% python3 -q
>>> import numpy as np
>>> import numpy.linalg as la
>>> np.set_printoptions(precision=2, suppress=True, linewidth=100)
>>> arr = np.loadtxt("run17.csv", delimiter=",")
>>> arr
array([[-0.4,  0.7,  0.2],
       [ 0.5, -0.8,  0.2],
       [-0.8,  0.1,  0.8],
       [-1.3, -1.9, -0.2],
       [ 2.2, -0.5,  0.7],
       [ 1.2,  2.7, -1. ],
       [ 2. , 22. , 26. ],
       [-0.6, -0.1,  0.4],
       [ 2.3,  2. , -1.4],
       [-0.5,  0.2, -0.1],
       [-2.6, -0.7,  1.5],
       [-1. , -0.5,  1.3],
       [ 0.5,  0.5,  0.2],
       [ 2.2,  0.5, -1.5],
       [ 0.5, -0.1, -0.1],
       [-0.4, -0.2,  0.3],
       [ 2.2,  0.1, -1.4],
       [ 0.8,  1.7, -1.4],
       [ 0.8,  0.6,  0.5],
       [-0.9, -0.6, -2. ],
       [ 0.7, -0.7,  2.1],
       [-0.8,  1.5,  1. ],
       [ 1. ,  0. ,  1. ],
       [ 0.3, -0.4,  0. ],
       [ 0.3,  0.6, -1.4],
       [-0.3,  0.3, -0.6],
       [-0.3,  2.1,  0.6]])
>>> # row 6 dominates
>>> proj = arr @ la.solve(arr.T @ arr, arr.T)
>>> la.matrix_rank(np.eye(27) - proj)
np.int64(24)
>>> round(float(np.trace(proj)), 2)
3.0
>>> np.round(proj @ arr[:, 1], 2) + 0
array([ 0.7, -0.8,  0.1, -1.9, -0.5,  2.7, 22. , -0.1,  2. ,  0.2, -0.7, -0.5,  0.5,  0.5, -0.1,
       -0.2,  0.1,  1.7,  0.6, -0.6, -0.7,  1.5,  0. , -0.4,  0.6,  0.3,  2.1])
>>> u = np.array([0, 1, -2, 2, 1, 2])
>>> data = np.array([np.roll(u, i) for i in range(6)])
>>> data
array([[ 0,  1, -2,  2,  1,  2],
       [ 2,  0,  1, -2,  2,  1],
       [ 1,  2,  0,  1, -2,  2],
       [ 2,  1,  2,  0,  1, -2],
       [-2,  2,  1,  2,  0,  1],
       [ 1, -2,  2,  1,  2,  0]])
>>> x = np.array([4, 3, 2, 1, 2, 2])
>>> target = data @ x
>>> target
array([ 7, 14, 11, 13,  4,  7])
>>> la.solve(data, data[:, 0])
array([ 1.,  0.,  0.,  0.,  0., -0.])
>>> u, v = data[2], data[4]
>>> print(u @ v)
6
>>> pr = (u @ v) / (u @ u) * u
>>> pr
array([ 0.43,  0.86,  0.  ,  0.43, -0.86,  0.86])
>>> v - pr
array([-2.43,  1.14,  1.  ,  1.57,  0.86,  0.14])
>>> m1 = np.tanh(np.array([[0.9, 1.8],
...     [1.5, -0.1],
...     [-0.1, -1.9],
...     [0.2, 0.7],
...     [1.2, 1.6],
...     [0.3, -0.4],
...     [0.5, 2.0],
...     [1.6, -0.6],
...     [0.6, -0.7],
...     [-0.9, 0.3],
...     [-1.5, -0.4],
...     [2.3, -0.7]]) @ np.array([[-1.6, 0.1, 0.1], [0.6, 0.4, 0.5]]))
>>> m1
array([[-0.35,  0.67,  0.76],
       [-0.99,  0.11,  0.1 ],
       [-0.75, -0.65, -0.74],
       [ 0.1 ,  0.29,  0.35],
       [-0.74,  0.64,  0.73],
       [-0.62, -0.13, -0.17],
       [ 0.38,  0.69,  0.78],
       [-0.99, -0.08, -0.14],
       [-0.88, -0.22, -0.28],
       [ 0.92,  0.03,  0.06],
       [ 0.97, -0.3 , -0.34],
       [-1.  , -0.05, -0.12]])
>>> D = la.norm(m1[:, None] - m1[None], axis=-1)
>>> np.unravel_index(D.round(6).argmax(), D.shape)
(np.int64(2), np.int64(6))
>>> la.norm(m1, axis=1)
array([1.07, 1.  , 1.24, 0.47, 1.22, 0.65, 1.11, 1.01, 0.95, 0.93, 1.07, 1.01])
>>> D[:5, :5]
array([[0.  , 1.08, 2.04, 0.71, 0.4 ],
       [1.08, 0.  , 1.16, 1.13, 0.86],
       [2.04, 1.16, 0.  , 1.68, 1.95],
       [0.71, 1.13, 1.68, 0.  , 0.99],
       [0.4 , 0.86, 1.95, 0.99, 0.  ]])
>>> np.flatnonzero(D[2] < D.mean() / 2)
array([2])
>>> M = np.array([[-4, -9, -5],
...     [4, 9, 5],
...     [-4, -9, -5],
...     [-8, -18, -10],
...     [-8, -18, -10]])
>>> left, sigma, Vt = la.svd(M)
>>> vecs = Vt[:(sigma > 1e-8).sum()]
>>> rng = np.random.default_rng(48)
>>> x = M[1] + -3 * M[4] + rng.integers(2) * np.eye(3)[0]
>>> x
array([28., 63., 35.])
>>> print(np.diag(vecs.T @ vecs))
[0.13 0.66 0.2 ]
>>> la.matrix_rank(np.vstack([M, x]))
np.int64(1)
>>> np.allclose(vecs.T @ vecs @ x, x)
True
>>> round(float(la.norm(x - vecs.T @ vecs @ x)), 2)
0.0
>>> feats = np.loadtxt("m.csv", delimiter=",")
>>> feats
array([[ 1.,  0.,  0.,  0.,  0.,  0.],
       [-3.,  1.,  0.,  0.,  0.,  0.],
       [ 3., -3.,  1.,  0.,  0.,  0.],
       [ 1.,  3.,  2.,  1.,  0.,  0.],
       [ 2., -1.,  1., -1.,  1.,  0.],
       [ 0., -2., -3.,  0., -2.,  1.]])
>>> # triangular: eigenvalues sit on the diagonal
>>> x = np.array([2, -2, -2, 0, -1, 0])
>>> a = np.maximum(feats @ x, 0)
>>> np.maximum(feats @ x, 0) - np.maximum(-feats @ x, 0)
array([ 2., -8., 10., -8.,  3., 12.])
>>> np.flatnonzero(a > 1e-9)
array([0, 2, 4, 5])
>>> feats.T @ a
array([ 38., -57., -23.,  -3., -21.,  12.])
>>> a
array([ 2.,  0., 10.,  0.,  3., 12.])
>>> W0 = np.load("layer9.npy")
>>> W0
array([[ 0,  0,  0,  0,  0],
       [ 0,  1,  0,  0,  0],
       [ 0,  0, -5,  0,  0],
       [ 0,  0,  0,  5,  0],
       [ 0,  0,  0,  0,  1]])
>>> # rank 4
>>> np.einsum("ij,ji->", W0, W0)
np.int64(52)
>>> round(float(la.det(2 * W0)), 2), np.round(la.det(W0), 2)
(0.0, np.float64(0.0))
>>> la.eigvals(W0)
array([ 0.,  1., -5.,  5.,  1.])
>>> round(float(la.det(W0[::-1])), 2)
0.0
>>> round(la.eigvals(W0).sum().real, 2)
np.float64(2.0)
>>> np.allclose(W0, W0.T)
True
>>> np.sort(np.abs(la.eigvals(W0)))
array([0., 1., 1., 5., 5.])
>>> round(la.det(W0), 2)
np.float64(0.0)
>>> print((la.matrix_power((W0 != 0) + (W0.T != 0) + np.eye(5), 5) > 0).astype(int))
[[1 0 0 0 0]
 [0 1 0 0 0]
 [0 0 1 0 0]
 [0 0 0 1 0]
 [0 0 0 0 1]]
>>> np.sort(la.eigvals(W0).real)
array([-5.,  0.,  1.,  1.,  5.])
>>> np.flatnonzero(la.matrix_power((W0 != 0) + (W0.T != 0) + np.eye(5), 5)[1])
array([1])
>>> round(np.trace(la.pinv(W0) @ W0), 2)
np.float64(4.0)
>>> np.allclose(W0[:-1].T @ la.lstsq(W0[:-1].T, W0[-1])[0], W0[-1])
False
>>> rank = la.matrix_rank(W0)
>>> rank
np.int64(4)
>>> N = la.svd(W0)[2][rank:].T
>>> [int(la.matrix_rank(W0[:i])) for i in range(1, len(W0) + 1)]
[0, 1, 2, 3, 4]
>>> print([int(la.matrix_rank(np.delete(W0, i, axis=0))) for i in range(5)])
[4, 3, 3, 3, 3]
>>> W0 @ N
array([[0.],
       [0.],
       [0.],
       [0.],
       [0.]])
>>> print(N[:, 0] / N[np.abs(N[:, 0]).round(6).argmax(), 0])
[1. 0. 0. 0. 0.]
>>> print(N.shape)
(5, 1)
>>> print(la.matrix_rank(W0.T @ W0), la.matrix_rank(W0 @ W0.T))
4 4
>>> print(np.allclose(W0 @ N, 0))
True
>>> E = np.array([[0.5, 0.0, 0.0, 0.0, 0.5],
...     [0.0, 1.0, 0.0, 0.0, 0.0],
...     [0.25, 0.0, 0.25, 0.25, 0.25],
...     [0.5, 0.0, 0.0, 0.5, 0.0],
...     [0.5, 0.0, 0.0, 0.0, 0.5]])
>>> round(np.einsum("ij,ji->", E, E), 2)
np.float64(2.31)
>>> round(la.det(E.T), 2)
np.float64(0.0)
>>> np.einsum("ii->", E)
np.float64(2.75)
>>> np.round(la.det(E[::-1]), 2)
np.float64(0.0)
>>> np.kron(np.eye(2, dtype=int), E)
array([[0.5 , 0.  , 0.  , 0.  , 0.5 , 0.  , 0.  , 0.  , 0.  , 0.  ],
       [0.  , 1.  , 0.  , 0.  , 0.  , 0.  , 0.  , 0.  , 0.  , 0.  ],
       [0.25, 0.  , 0.25, 0.25, 0.25, 0.  , 0.  , 0.  , 0.  , 0.  ],
       [0.5 , 0.  , 0.  , 0.5 , 0.  , 0.  , 0.  , 0.  , 0.  , 0.  ],
       [0.5 , 0.  , 0.  , 0.  , 0.5 , 0.  , 0.  , 0.  , 0.  , 0.  ],
       [0.  , 0.  , 0.  , 0.  , 0.  , 0.5 , 0.  , 0.  , 0.  , 0.5 ],
       [0.  , 0.  , 0.  , 0.  , 0.  , 0.  , 1.  , 0.  , 0.  , 0.  ],
       [0.  , 0.  , 0.  , 0.  , 0.  , 0.25, 0.  , 0.25, 0.25, 0.25],
       [0.  , 0.  , 0.  , 0.  , 0.  , 0.5 , 0.  , 0.  , 0.5 , 0.  ],
       [0.  , 0.  , 0.  , 0.  , 0.  , 0.5 , 0.  , 0.  , 0.  , 0.5 ]])
>>> A = np.loadtxt("test8.csv", delimiter=",")
>>> A
array([[ -4.37,   9.41,  -1.86,  -4.17],
       [ -6.64,   0.12,   1.04,   9.84],
       [-10.34,  13.26,  -5.55,  -6.94],
       [  7.1 ,   3.  ,   4.84,  -0.24],
       [  2.62,   5.66,   2.16,  -1.99],
       [  4.42,   0.97,   4.68,   3.78],
       [ -4.65,   2.52,   0.8 ,   5.6 ],
       [  0.41,   7.14,   0.77,  -3.09],
       [  6.83,   7.31,   3.02,  -6.16],
       [  1.09,  -0.48,   4.06,   7.27],
       [ -0.41,   4.13,   1.68,   1.48],
       [  5.35,   4.13,   3.75,  -1.06],
       [ 10.03,   6.98,   4.3 ,  -7.11],
       [ 13.43,   4.22,   6.62,  -4.74],
       [ 11.09,   7.93,   4.3 ,  -8.9 ],
       [ -1.09,   6.23,   0.59,  -1.17],
       [ -1.35,   3.03,   1.78,   3.43],
       [  3.31,   3.29,   3.36,   1.02],
       [ -3.64,  10.49,  -2.03,  -6.01],
       [  5.47,   2.11,   4.6 ,   1.72],
       [ 13.83,   2.81,   7.33,  -2.95],
       [  6.76,   1.74,   5.22,   1.67],
       [ 15.72,   7.8 ,   6.02, -10.76],
       [ -7.46,   3.2 ,  -0.48,   5.89],
       [  2.09,   0.04,   4.21,   6.1 ],
       [  7.84,  -0.99,   6.7 ,   5.01],
       [-12.68,   3.36,  -2.43,   7.96],
       [  1.89,   7.88,   1.01,  -4.79],
       [  4.73,   9.49,   1.39,  -8.29],
       [ -1.64,   3.33,   1.56,   3.14],
       [ -7.84,   6.88,  -2.09,   0.9 ]])
>>> print(round(la.norm(A, 2) / la.norm(A), 2))
0.77
>>> print(la.matrix_rank(A, rtol=0.1))
3
>>> np.argsort(-la.norm(A, axis=0).round(6), kind="stable")[:3]
array([0, 1, 3])
>>> W = np.array([[2, -3, -2, -2, -2],
...     [-2, -1, 2, -3, -1],
...     [-2, 1, -1, -1, -1],
...     [1, 2, -2, 3, -2]])
>>> coef = np.array([-2, -1, 1, 0, -2])
>>> H = np.maximum(A @ W + coef, 0)
>>> (H > 0).mean(axis=0)
array([0.1 , 0.32, 0.61, 0.26, 0.16])
>>> la.matrix_rank(H)
np.int64(5)
>>> basis = np.array([[2, -2, 2], [1, -2, 2], [-3, 3, 1], [0, -2, -3], [2, -2, -3]])
>>> print((H @ basis).round(6).argmax(axis=1))
[1 0 1 0 1 0 0 1 1 0 1 0 1 0 1 1 2 0 1 0 0 0 1 2 0 0 0 1 1 2 1]
